% python3 -q
>>> import numpy as np
>>> np.set_printoptions(precision=2, suppress=True, linewidth=120)
>>> rnd = lambda a: np.round(a, 2) + 0
>>> data = np.load("case17.npy")
>>> data
array([[-6, 16, -4,  8,  4, 14, -4],
       [ 0,  0,  0,  0,  0,  0,  0],
       [-6, 16, -4,  8,  4, 14, -4]])
>>> left, sig, Vt = np.linalg.svd(data, full_matrices=False)
>>> rnd(np.sqrt((sig ** 2).sum())), rnd(np.linalg.norm(data))
(np.float64(34.64), np.float64(34.64))
>>> rnd(sig)
array([34.64,  0.  ,  0.  ])
>>> rnd(Vt @ Vt.T)
array([[1., 0., 0.],
       [0., 1., 0.],
       [0., 0., 1.]])
>>> rnd(np.abs(Vt[0]))
array([0.24, 0.65, 0.16, 0.33, 0.16, 0.57, 0.16])
>>> np.cumsum(sig ** 2) / np.sum(sig ** 2)
array([1., 1., 1.])
>>> left, sig, Vt = np.linalg.svd(data)
>>> np.argmax(sig[:-1] / (sig[1:] + 1e-6)) + 1
np.int64(1)
>>> rnd(sig)
array([34.64,  0.  ,  0.  ])
>>> B = left[:, :1] @ np.diag(sig[:1]) @ Vt[:1]
>>> np.linalg.matrix_rank(data, rtol=0.05)
np.int64(1)
>>> np.linalg.matrix_rank(B)
np.int64(1)
>>> np.diff(data, axis=0)
array([[  6, -16,   4,  -8,  -4, -14,   4],
       [ -6,  16,  -4,   8,   4,  14,  -4]])
>>> rnd(np.linalg.norm(data))
np.float64(34.64)
>>> data[3]
Traceback (most recent call last):
  File "<python-input-19>", line 1, in <module>
    data[3]
    ~~~~^^^
IndexError: index 3 is out of bounds for axis 0 with size 3
>>> np.count_nonzero(data)
np.int64(14)
>>> data[:, 7]
Traceback (most recent call last):
  File "<python-input-21>", line 1, in <module>
    data[:, 7]
    ~~~~^^^^^^
IndexError: index 7 is out of bounds for axis 1 with size 7
>>> data.shape
(3, 7)
>>> np.zeros(3, 7)
Traceback (most recent call last):
  File "<python-input-23>", line 1, in <module>
    np.zeros(3, 7)
    ~~~~~~~~^^^^^^
TypeError: Cannot interpret '7' as a data type
>>> rnd(np.linalg.svd(data, compute_uv=False))
array([34.64,  0.  ,  0.  ])
>>> data.sum(axis=0)
array([-12,  32,  -8,  16,   8,  28,  -8])
>>> rnd(data.mean(axis=0))
array([-4.  , 10.67, -2.67,  5.33,  2.67,  9.33, -2.67])
